% ipython --no-banner

In [1]: import numpy as np

In [2]: np.set_printoptions(precision=2, suppress=True, linewidth=200)

In [3]: X = np.loadtxt("test17.csv", delimiter=",")

In [4]: X
Out[4]: 
array([[-2.,  3.,  2., -4., -5.,  1.],
       [ 5.,  4., -2.,  4., -2., -2.],
       [-3.,  5.,  1., -3., -3.,  3.],
       [ 0., -4., -3., -3.,  0.,  2.],
       [ 1.,  2.,  4., -4.,  2.,  5.],
       [-5., -5., -3.,  2., -1., -4.],
       [ 3., -4.,  4., -1.,  2.,  0.],
       [-2., -1.,  1., -3.,  2., -3.],
       [ 3.,  1.,  3.,  4., -2.,  5.],
       [ 5.,  1., -4.,  2., -2.,  0.],
       [ 3., -4.,  4., -1.,  2.,  0.]])

In [5]: M2 = np.c_[X[:, :4] @ np.array([[0, 2, 4, 3], [2, 0, 3, 3], [5, 3, 1, 3], [5, 3, 5, 2]]), np.array([1, 1, 0, 1, 0, 1, 1, 0, 0, 2, 0])]

In [6]: M2
Out[6]: 
array([[ -4., -10., -17.,   1.,   1.],
       [ 18.,  16.,  50.,  29.,   1.],
       [  0., -12., -11.,   3.,   0.],
       [-38., -18., -30., -27.,   1.],
       [  4.,   2.,  -6.,  13.,   0.],
       [-15., -13., -28., -35.,   1.],
       [  7.,  15.,  -1.,   7.,   1.],
       [-12., -10., -25., -12.,   0.],
       [ 37.,  27.,  38.,  29.,   0.],
       [ -8.,   4.,  29.,  10.,   2.],
       [  7.,  15.,  -1.,   7.,   0.]])

In [7]: np.round(np.linalg.norm(M2 - X @ np.linalg.lstsq(X, M2)[0], axis=0), 2) + 0
Out[7]: array([0.  , 0.  , 0.  , 0.  , 1.47])

In [8]: np.round(np.linalg.lstsq(X, M2[:, 0])[0], 2) + 0
Out[8]: array([0., 2., 5., 5., 0., 0.])

In [9]: np.linalg.matrix_rank(M2)
Out[9]: np.int64(5)

In [10]: np.linalg.matrix_rank(np.c_[X, M2])
Out[10]: np.int64(7)

In [11]: rng = np.random.default_rng(8141)

In [12]: M2 = X + rng.integers(-2, 3, (11, 3)) @ rng.integers(-2, 3, (3, 6))

In [13]: M2
Out[13]: 
array([[  2.,   3.,   4.,   0.,  -3.,  -1.],
       [ -5.,  10.,  -8.,   0.,  -8.,   6.],
       [ -3.,   5.,  -1.,  -3.,  -5.,   3.],
       [ -8.,   4.,  -9.,  -3.,  -6.,  10.],
       [  5.,   2.,   8.,   0.,   6.,   3.],
       [ -1., -11.,   0.,   0.,   2.,  -9.],
       [ -3.,   0.,   1.,  -3.,  -1.,   5.],
       [ -6.,   1.,  -3.,  -5.,  -2.,   0.],
       [ -1.,   3.,   1.,   2.,  -4.,   8.],
       [  9.,   1.,  -3.,   6.,  -1.,  -2.],
       [  1.,  -4.,   5.,  -3.,   3.,   1.]])

In [14]: M2 - X
Out[14]: 
array([[  4.,   0.,   2.,   4.,   2.,  -2.],
       [-10.,   6.,  -6.,  -4.,  -6.,   8.],
       [  0.,   0.,  -2.,   0.,  -2.,   0.],
       [ -8.,   8.,  -6.,   0.,  -6.,   8.],
       [  4.,   0.,   4.,   4.,   4.,  -2.],
       [  4.,  -6.,   3.,  -2.,   3.,  -5.],
       [ -6.,   4.,  -3.,  -2.,  -3.,   5.],
       [ -4.,   2.,  -4.,  -2.,  -4.,   3.],
       [ -4.,   2.,  -2.,  -2.,  -2.,   3.],
       [  4.,   0.,   1.,   4.,   1.,  -2.],
       [ -2.,   0.,   1.,  -2.,   1.,   1.]])

In [15]: np.abs(M2 - X).sum(axis=1)
Out[15]: array([14., 40.,  4., 36., 18., 23., 23., 19., 15., 12.,  7.])

In [16]: np.round(np.linalg.svd(M2 - X, compute_uv=False), 2) + 0
Out[16]: array([30.26,  9.24,  4.92,  0.  ,  0.  ,  0.  ])
